In [1]: import numpy as np

In [2]: np.set_printoptions(suppress=True, linewidth=160)

In [3]: J = np.array([[0.33, 3.55, -0.11],
   ...:     [0.46, 1.32, 1.82],
   ...:     [-1.01, -0.87, -0.02],
   ...:     [-4.01, 1.09, 0.92],
   ...:     [-1.18, -1.75, 3.25],
   ...:     [-2.2, -0.16, -1.99]])

In [4]: J
Out[4]: 
array([[ 0.33,  3.55, -0.11],
       [ 0.46,  1.32,  1.82],
       [-1.01, -0.87, -0.02],
       [-4.01,  1.09,  0.92],
       [-1.18, -1.75,  3.25],
       [-2.2 , -0.16, -1.99]])

In [5]: proj = J @ np.linalg.solve(J.T @ J, J.T)

In [6]: np.round(proj @ J[:, 1], 2)
Out[6]: array([ 3.55,  1.32, -0.87,  1.09, -1.75, -0.16])

In [7]: np.round(np.diag(proj), 2)
Out[7]: array([0.66, 0.32, 0.08, 0.78, 0.68, 0.48])

In [8]: np.linalg.matrix_rank(np.eye(6) - proj)
Out[8]: np.int64(3)

In [9]: np.round((np.eye(6) - proj) @ J, 2) + 0
Out[9]: 
array([[0., 0., 0.],
       [0., 0., 0.],
       [0., 0., 0.],
       [0., 0., 0.],
       [0., 0., 0.],
       [0., 0., 0.]])

In [10]: np.round(np.linalg.eigvalsh(proj), 2) + 0
Out[10]: array([0., 0., 0., 1., 1., 1.])

In [11]: proj.round(2)
Out[11]: 
array([[ 0.66,  0.28, -0.17,  0.18, -0.28, -0.09],
       [ 0.28,  0.32, -0.1 ,  0.08,  0.19, -0.3 ],
       [-0.17, -0.1 ,  0.08,  0.11,  0.09,  0.12],
       [ 0.18,  0.08,  0.11,  0.78,  0.2 ,  0.29],
       [-0.28,  0.19,  0.09,  0.2 ,  0.68, -0.24],
       [-0.09, -0.3 ,  0.12,  0.29, -0.24,  0.48]])
